$ python3 -q
>>> import numpy as np
>>> from numpy import linalg as LA
>>> np.set_printoptions(suppress=True, linewidth=120)
>>> A = np.loadtxt("data.csv", delimiter=",")
>>> A
array([[ 2.,  2.,  0.],
       [ 5.,  4.,  3.],
       [ 5.,  5.,  5.],
       [ 6.,  8.,  8.],
       [ 6., 11.,  9.],
       [ 6., 12., 12.],
       [ 9., 14., 15.],
       [12., 16., 18.],
       [13., 16., 21.],
       [13., 16., 21.],
       [14., 19., 23.],
       [16., 21., 26.],
       [16., 22., 27.],
       [19., 24., 27.],
       [19., 25., 27.],
       [22., 27., 27.],
       [22., 27., 27.],
       [24., 29., 29.],
       [25., 29., 30.],
       [26., 32., 31.],
       [26., 33., 34.],
       [28., 33., 37.],
       [28., 34., 39.],
       [29., 36., 40.],
       [29., 38., 42.],
       [30., 39., 43.],
       [30., 39., 46.]])
>>> theta = np.radians(30)
>>> r_ = np.eye(3)
>>> r_[0, 0] = r_[1, 1] = np.cos(theta)
>>> r_[0, 1], r_[1, 0] = -np.sin(theta), np.sin(theta)
>>> r_.round(3)
array([[ 0.866, -0.5  ,  0.   ],
       [ 0.5  ,  0.866,  0.   ],
       [ 0.   ,  0.   ,  1.   ]])
>>> M2 = A @ r_.T
>>> np.round(np.abs(M2 - A).max(axis=0), 3)
array([23.519,  9.775,  0.   ])
>>> X = np.load("m.npy")
>>> X
array([[ 0.,  2.,  1., -2., -3., -2.],
       [ 0.,  1.,  3.,  3., -2., -3.],
       [ 0.,  0.,  2.,  0.,  0.,  1.],
       [ 0.,  0., -2.,  1.,  2.,  1.],
       [ 0.,  0., -2.,  0.,  0., -1.],
       [ 0.,  0.,  0., -1.,  0., -2.]])
>>> LA.lstsq(X[:-1].T, X[-1])[2]
np.int32(4)
>>> np.abs(np.diag(LA.qr(X)[1])) > 1e-9
array([False,  True,  True,  True,  True, False])
>>> np.unique(X.round(6), axis=0).shape
(6, 6)
>>> np.round(X @ LA.pinv(X) @ X, 3) + 0
array([[ 0.,  2.,  1., -2., -3., -2.],
       [ 0.,  1.,  3.,  3., -2., -3.],
       [ 0.,  0.,  2.,  0.,  0.,  1.],
       [ 0.,  0., -2.,  1.,  2.,  1.],
       [ 0.,  0., -2.,  0.,  0., -1.],
       [ 0.,  0.,  0., -1.,  0., -2.]])
>>> M2 = np.array([[-3, -4, 5],
...     [5, 5, -5],
...     [-2, -4, 5],
...     [-3, -4, -3],
...     [5, -1, 1],
...     [-5, -1, 4]])
>>> LA.matrix_rank(np.vstack([X, M2.T]))
np.int64(6)
>>> np.vstack([X, M2.T]).shape
(9, 6)
>>> left, sv, Vt = LA.svd(X)
>>> V = Vt[:(sv > 1e-8).sum()]
>>> rng = np.random.default_rng(74)
>>> vec = X[1] + 5 * X[2] + rng.integers(2) * np.eye(6)[3]
>>> vec
array([ 0.,  1., 13.,  3., -2.,  2.])
>>> round(LA.norm(vec - V.T @ V @ vec), 3)
np.float64(0.0)
>>> LA.matrix_rank(X, rtol=0.1)
np.int64(5)
>>> np.argsort(-LA.norm(X, axis=0).round(6), kind="stable")[:3]
array([2, 5, 4])
>>> W1 = np.array([[1, 0, -3, 3, -3],
...     [-3, -3, -3, -1, 1],
...     [3, -1, -2, -3, 3],
...     [-1, -3, 0, 1, -3],
...     [0, 2, -3, -2, -1],
...     [-3, -2, 0, -2, -3]])
>>> beta = np.array([1, 2, 1, 0, 0])
>>> H = np.maximum(X @ W1 + beta, 0)
>>> LA.matrix_rank(H)
np.int64(5)
>>> (H > 0).astype(int)
array([[1, 0, 1, 1, 1],
       [1, 0, 0, 1, 1],
       [1, 0, 0, 0, 1],
       [0, 1, 0, 1, 0],
       [0, 1, 1, 1, 0],
       [1, 1, 1, 1, 1]])
>>> C = np.array([[0, -5], [0, 4], [-1, 4], [-3, -1], [1, 1]])
>>> H @ C
array([[  9.,  -5.],
       [  3., -56.],
       [  3., -17.],
       [ -3.,  11.],
       [-29.,  36.],
       [ -1.,   6.]])
>>> W1 @ C
array([[ -9, -23],
       [  7,  -7],
       [ 14, -21],
       [ -6, -11],
       [  8,  -3],
       [  3,   6]])
>>> (H @ C).round(6).argmax(axis=1)
array([0, 0, 0, 1, 1, 1])
